$ python -q
>>> import numpy as np
>>> from numpy import linalg as LA
>>> np.set_printoptions(suppress=True, linewidth=160)
>>> def rd(a):
...     return np.round(a, 1) + 0
... 
>>> A = np.array([[0, 1, 1], [1, 0, 1], [1, 1, 0]])
>>> print((A @ A)[0])
[2 1 1]
>>> print(A @ (-1.0) ** np.arange(3))
[0. 2. 0.]
>>> mat = np.load("sample9.npy")
>>> print(rd(mat))
[[  7.5  14.1   8.7  -0.7  -4.1]
 [  1.9   4.7   1.1   0.    0.4]
 [  1.1   3.3   0.2   0.    0.9]
 [  0.2   0.6   0.7   0.4  -0.7]
 [  0.3   1.2   1.    0.8  -1.1]
 [  0.1   2.    1.1   1.7  -1.4]
 [ -0.4   2.6   0.7   2.9  -1.3]
 [ -4.1   3.2  -4.1   8.1   1.3]
 [ -4.1   3.2  -4.1   8.1   1.3]
 [ -8.1   2.3  -9.5  12.3   4.7]
 [ -9.3   1.9 -11.3  13.6   5.8]]
>>> basis = mat[[1, 5]].astype(float)
>>> for _ in range(5):
...     labels = LA.norm(mat[:, None] - basis, axis=-1).argmin(axis=1)
...     basis = np.array([mat[labels == j].mean(axis=0) for j in range(2)])
... 
>>> print(labels)
[0 0 0 0 0 0 0 1 1 1 1]
>>> print(rd(basis))
[[ 1.5  4.1  1.9  0.7 -1. ]
 [-6.4  2.6 -7.2 10.5  3.3]]
>>> rk = LA.matrix_rank(mat)
>>> print(rk)
3
>>> null = LA.svd(mat)[2][rk:].T
>>> print(rd(null @ null.T))
[[ 0.7 -0.2 -0.2  0.3  0. ]
 [-0.2  0.1 -0.1 -0.2 -0.1]
 [-0.2 -0.1  0.5  0.1  0.4]
 [ 0.3 -0.2  0.1  0.3  0.2]
 [ 0.  -0.1  0.4  0.2  0.4]]
>>> print([int(LA.matrix_rank(mat[:, :j + 1])) for j in range(5)])
[1, 2, 3, 3, 3]
>>> print(null.shape)
(5, 2)
>>> print([int(LA.matrix_rank(np.delete(mat, i, axis=0))) for i in range(11)])
[3, 3, 3, 3, 3, 3, 3, 3, 3, 3, 3]
>>> Xs = mat - mat.mean(axis=0)
>>> U, sig, vt = LA.svd(Xs, full_matrices=False)
>>> print(rd(sig ** 2 / (sig ** 2).sum()))
[0.9 0.1 0.  0.  0. ]
>>> print(np.abs(vt[0]).argmax())
2
>>> print(rd(sig))
[29.9 10.7  4.   0.   0. ]
>>> print(np.abs(U[:, 0]).argmax())
0
>>> print(rd(vt[0] * np.sign(vt[0, np.abs(vt[0]).argmax()])))
[ 0.5  0.2  0.6 -0.5 -0.3]
